$ ipython --no-banner

In [1]: import numpy as np

In [2]: np.set_printoptions(precision=3, suppress=True, linewidth=140)

In [3]: feats = np.load("m.npy")

In [4]: feats
Out[4]: 
array([[ 1, -3,  1, -3],
       [ 2,  0,  2,  0],
       [ 1, -3,  1, -3],
       [ 2,  0,  2,  0]])

In [5]: # looks like rank 2

In [6]: (feats + feats.T) / 2
Out[6]: 
array([[ 1. , -0.5,  1. , -0.5],
       [-0.5,  0. , -0.5,  0. ],
       [ 1. , -0.5,  1. , -0.5],
       [-0.5,  0. , -0.5,  0. ]])

In [7]: feats @ feats
Out[7]: 
array([[-10,  -6, -10,  -6],
       [  4, -12,   4, -12],
       [-10,  -6, -10,  -6],
       [  4, -12,   4, -12]])

In [8]: np.round(np.sort(np.abs(np.linalg.eigvals(feats))), 3) + 0
Out[8]: array([0.   , 0.   , 4.899, 4.899])

In [9]: np.round(np.linalg.det(feats), 3)
Out[9]: np.float64(0.0)

In [10]: np.linalg.matrix_rank(feats, rtol=0.1)
Out[10]: np.int64(2)

In [11]: round(np.linalg.norm(feats, 2) / np.linalg.norm(feats), 3)
Out[11]: np.float64(0.87)

In [12]: [round(float(x), 3) for x in np.linalg.svd(feats, compute_uv=False)[:3]]
Out[12]: [6.513, 3.685, 0.0]

In [13]: x = np.array([5, 5, 0, 1])

In [14]: np.sign((feats @ x).round(6))
Out[14]: array([-1,  1, -1,  1])

In [15]: feats @ np.eye(4)[1]
Out[15]: array([-3.,  0., -3.,  0.])

In [16]: feats @ (2 * x)
Out[16]: array([-26,  20, -26,  20])

In [17]: feats * x
Out[17]: 
array([[  5, -15,   0,  -3],
       [ 10,   0,   0,   0],
       [  5, -15,   0,  -3],
       [ 10,   0,   0,   0]])

In [18]: (feats @ x).argmax()
Out[18]: np.int64(1)

In [19]: feats @ x
Out[19]: array([-13,  10, -13,  10])

In [20]: proj = np.triu(np.array([[-4, 4, 3, -5], [-5, -5, 3, 4], [-3, 1, 2, -4], [0, 1, 2, -5]]), 1) + np.eye(4)

In [21]: M2 = proj @ feats @ np.linalg.inv(proj)

In [22]: np.round(np.linalg.det(M2), 3)
Out[22]: np.float64(0.0)

In [23]: proj @ feats - feats @ proj
Out[23]: 
array([[  1., -13.,   7.,  12.],
       [ 11., -17.,   5.,   9.],
       [ -8.,  -4.,  -2.,  21.],
       [  0.,  -8.,  -6.,  18.]])

In [24]: np.round(np.poly(M2), 3) + 0
Out[24]: array([ 1., -2., 24.,  0.,  0.])

In [25]: np.trace(M2), np.trace(feats)
Out[25]: (np.float64(2.0), np.int64(2))
